$ python3 -q
>>> import numpy as np
>>> from numpy import linalg as LA
>>> np.set_printoptions(precision=2, suppress=True, linewidth=140, legacy="1.25")
>>> def rd(a):
...     return np.round(a, 2) + 0
... 
>>> K = np.loadtxt("sample13.csv", delimiter=",")
>>> print(K)
[[ -1.  -1.  -1.  -1.  -1.  -1.  -1.  -1.  -1.  -1.  -1.  -1.]
 [ -1.  -2.  -2.  -2.  -2.  -2.  -2.  -2.  -2.  -2.  -2.  -2.]
 [ -1.  -2.  -3.  -3.  -3.  -3.  -3.  -3.  -3.  -3.  -3.  -3.]
 [ -1.  -2.  -3.  -4.  -4.  -4.  -4.  -4.  -4.  -4.  -4.  -4.]
 [ -1.  -2.  -3.  -4.  -5.  -5.  -5.  -5.  -5.  -5.  -5.  -5.]
 [ -1.  -2.  -3.  -4.  -5.  -6.  -6.  -6.  -6.  -6.  -6.  -6.]
 [ -1.  -2.  -3.  -4.  -5.  -6.  -7.  -7.  -7.  -7.  -7.  -7.]
 [ -1.  -2.  -3.  -4.  -5.  -6.  -7.  -8.  -8.  -8.  -8.  -8.]
 [ -1.  -2.  -3.  -4.  -5.  -6.  -7.  -8.  -9.  -9.  -9.  -9.]
 [ -1.  -2.  -3.  -4.  -5.  -6.  -7.  -8.  -9. -10. -10. -10.]
 [ -1.  -2.  -3.  -4.  -5.  -6.  -7.  -8.  -9. -10. -11. -11.]
 [ -1.  -2.  -3.  -4.  -5.  -6.  -7.  -8.  -9. -10. -11. -12.]]
>>> evals, V = LA.eigh(K)
>>> vec = np.array([2, 1, 0, 0, 2, 0, 1, 2, 2, 0, 1, 1])
>>> print(rd(LA.eigvalsh(K[1:, 1:])))
[-63.25  -6.98  -2.51  -1.29  -0.8   -0.56  -0.43  -0.35  -0.3   -0.27  -0.26]
>>> print(rd(V * np.abs(evals) @ V.T))
[[ 1.  1.  1.  1.  1.  1.  1.  1.  1.  1.  1.  1.]
 [ 1.  2.  2.  2.  2.  2.  2.  2.  2.  2.  2.  2.]
 [ 1.  2.  3.  3.  3.  3.  3.  3.  3.  3.  3.  3.]
 [ 1.  2.  3.  4.  4.  4.  4.  4.  4.  4.  4.  4.]
 [ 1.  2.  3.  4.  5.  5.  5.  5.  5.  5.  5.  5.]
 [ 1.  2.  3.  4.  5.  6.  6.  6.  6.  6.  6.  6.]
 [ 1.  2.  3.  4.  5.  6.  7.  7.  7.  7.  7.  7.]
 [ 1.  2.  3.  4.  5.  6.  7.  8.  8.  8.  8.  8.]
 [ 1.  2.  3.  4.  5.  6.  7.  8.  9.  9.  9.  9.]
 [ 1.  2.  3.  4.  5.  6.  7.  8.  9. 10. 10. 10.]
 [ 1.  2.  3.  4.  5.  6.  7.  8.  9. 10. 11. 11.]
 [ 1.  2.  3.  4.  5.  6.  7.  8.  9. 10. 11. 12.]]
>>> out = LA.inv(K)
>>> print(rd(LA.inv(out)))
[[ -1.  -1.  -1.  -1.  -1.  -1.  -1.  -1.  -1.  -1.  -1.  -1.]
 [ -1.  -2.  -2.  -2.  -2.  -2.  -2.  -2.  -2.  -2.  -2.  -2.]
 [ -1.  -2.  -3.  -3.  -3.  -3.  -3.  -3.  -3.  -3.  -3.  -3.]
 [ -1.  -2.  -3.  -4.  -4.  -4.  -4.  -4.  -4.  -4.  -4.  -4.]
 [ -1.  -2.  -3.  -4.  -5.  -5.  -5.  -5.  -5.  -5.  -5.  -5.]
 [ -1.  -2.  -3.  -4.  -5.  -6.  -6.  -6.  -6.  -6.  -6.  -6.]
 [ -1.  -2.  -3.  -4.  -5.  -6.  -7.  -7.  -7.  -7.  -7.  -7.]
 [ -1.  -2.  -3.  -4.  -5.  -6.  -7.  -8.  -8.  -8.  -8.  -8.]
 [ -1.  -2.  -3.  -4.  -5.  -6.  -7.  -8.  -9.  -9.  -9.  -9.]
 [ -1.  -2.  -3.  -4.  -5.  -6.  -7.  -8.  -9. -10. -10. -10.]
 [ -1.  -2.  -3.  -4.  -5.  -6.  -7.  -8.  -9. -10. -11. -11.]
 [ -1.  -2.  -3.  -4.  -5.  -6.  -7.  -8.  -9. -10. -11. -12.]]
>>> print((np.abs(out) > 1e-9).astype(int))
[[1 1 0 0 0 0 0 0 0 0 0 0]
 [1 1 1 0 0 0 0 0 0 0 0 0]
 [0 1 1 1 0 0 0 0 0 0 0 0]
 [0 0 1 1 1 0 0 0 0 0 0 0]
 [0 0 0 1 1 1 0 0 0 0 0 0]
 [0 0 0 0 1 1 1 0 0 0 0 0]
 [0 0 0 0 0 1 1 1 0 0 0 0]
 [0 0 0 0 0 0 1 1 1 0 0 0]
 [0 0 0 0 0 0 0 1 1 1 0 0]
 [0 0 0 0 0 0 0 0 1 1 1 0]
 [0 0 0 0 0 0 0 0 0 1 1 1]
 [0 0 0 0 0 0 0 0 0 0 1 1]]
>>> print(rd(LA.det(K) * out))
[[-2.  1.  0.  0.  0.  0.  0.  0.  0.  0.  0.  0.]
 [ 1. -2.  1.  0.  0.  0.  0.  0.  0.  0.  0.  0.]
 [ 0.  1. -2.  1.  0.  0.  0.  0.  0.  0.  0.  0.]
 [ 0.  0.  1. -2.  1.  0.  0.  0.  0.  0.  0.  0.]
 [ 0.  0.  0.  1. -2.  1.  0.  0.  0.  0.  0.  0.]
 [ 0.  0.  0.  0.  1. -2.  1.  0.  0.  0.  0.  0.]
 [ 0.  0.  0.  0.  0.  1. -2.  1.  0.  0.  0.  0.]
 [ 0.  0.  0.  0.  0.  0.  1. -2.  1.  0.  0.  0.]
 [ 0.  0.  0.  0.  0.  0.  0.  1. -2.  1.  0.  0.]
 [ 0.  0.  0.  0.  0.  0.  0.  0.  1. -2.  1.  0.]
 [ 0.  0.  0.  0.  0.  0.  0.  0.  0.  1. -2.  1.]
 [ 0.  0.  0.  0.  0.  0.  0.  0.  0.  0.  1. -1.]]
